$ ipython --no-banner

In [1]: import numpy as np

In [2]: import numpy.linalg as la

In [3]: np.set_printoptions(precision=3, suppress=True, linewidth=160)

In [4]: def rd(a):
   ...:     return np.round(a, 3) + 0
   ...: 

In [5]: arr = np.abs(np.array([[0, 0, 4, 0], [5, 4, 0, 1], [4, 1, 2, 4], [3, 1, 2, 4]])) + np.eye(4)

In [6]: arr = arr / arr.sum(axis=1, keepdims=True)

In [7]: rd(arr)
Out[7]: 
array([[0.2  , 0.   , 0.8  , 0.   ],
       [0.455, 0.455, 0.   , 0.091],
       [0.333, 0.083, 0.25 , 0.333],
       [0.273, 0.091, 0.182, 0.455]])

In [8]: w, V = la.eig(arr)

In [9]: rd(arr @ V[:, 0] - w[0] * V[:, 0])
Out[9]: array([0., 0., 0., 0.])

In [10]: rd(np.prod(w))
Out[10]: np.float64(-0.014)

In [11]: vec = np.array([0, -1, 5, -4])

In [12]: y = arr @ vec

In [13]: beta, lr = np.zeros(4), 1 / la.norm(arr, 2) ** 2

In [14]: for i in range(300):
    ...:     beta -= lr * arr.T @ (arr @ beta - y)
    ...:     if i % 50 == 0: print(i, round(la.norm(arr @ beta - y), 3))
    ...: 
0 2.359
50 0.037
100 0.033
150 0.03
200 0.027
250 0.024

In [15]: rd(beta)
Out[15]: array([-0.301, -0.718,  5.079, -3.879])

In [16]: rd(la.cond(arr))
Out[16]: np.float64(21.221)

In [17]: rng = np.random.default_rng(6094)

In [18]: lab = rng.integers(0, 3, 3)

In [19]: W0 = (lab[:, None] == lab) * 2 + np.eye(3)

In [20]: W0
Out[20]: 
array([[3., 2., 0.],
       [2., 3., 0.],
       [0., 0., 3.]])

In [21]: # symmetric, so the eigenvalues are real

In [22]: vec = np.array([1, -1, 0])

In [23]: y = W0 @ vec

In [24]: y
Out[24]: array([ 1., -1.,  0.])

In [25]: rd(la.solve(W0, y))
Out[25]: array([ 1., -1.,  0.])

In [26]: rd(la.solve(W0, y + W0[:, 0]))
Out[26]: array([ 2., -1.,  0.])

In [27]: J = np.load("test5.npy")

In [28]: J
Out[28]: 
array([[2, 2, 0, 0, 0, 0],
       [4, 3, 0, 0, 0, 0],
       [2, 2, 0, 0, 0, 0],
       [0, 0, 2, 2, 0, 0],
       [0, 0, 4, 3, 0, 0],
       [0, 0, 2, 2, 0, 0],
       [0, 0, 0, 0, 2, 2],
       [0, 0, 0, 0, 4, 3],
       [0, 0, 0, 0, 2, 2]])

In [29]: O, Rm = la.qr(J)

In [30]: rd(np.trace(O @ O.T))
Out[30]: np.float64(6.0)

In [31]: rd(O.T @ O)
Out[31]: 
array([[1., 0., 0., 0., 0., 0.],
       [0., 1., 0., 0., 0., 0.],
       [0., 0., 1., 0., 0., 0.],
       [0., 0., 0., 1., 0., 0.],
       [0., 0., 0., 0., 1., 0.],
       [0., 0., 0., 0., 0., 1.]])

In [32]: rd(Rm)
Out[32]: 
array([[-4.899, -4.082,  0.   ,  0.   ,  0.   ,  0.   ],
       [ 0.   ,  0.577,  0.   ,  0.   ,  0.   ,  0.   ],
       [ 0.   ,  0.   , -4.899, -4.082,  0.   ,  0.   ],
       [ 0.   ,  0.   ,  0.   , -0.577,  0.   ,  0.   ],
       [ 0.   ,  0.   ,  0.   ,  0.   , -4.899, -4.082],
       [ 0.   ,  0.   ,  0.   ,  0.   ,  0.   , -0.577]])

In [33]: rd(O @ Rm)
Out[33]: 
array([[2., 2., 0., 0., 0., 0.],
       [4., 3., 0., 0., 0., 0.],
       [2., 2., 0., 0., 0., 0.],
       [0., 0., 2., 2., 0., 0.],
       [0., 0., 4., 3., 0., 0.],
       [0., 0., 2., 2., 0., 0.],
       [0., 0., 0., 0., 2., 2.],
       [0., 0., 0., 0., 4., 3.],
       [0., 0., 0., 0., 2., 2.]])
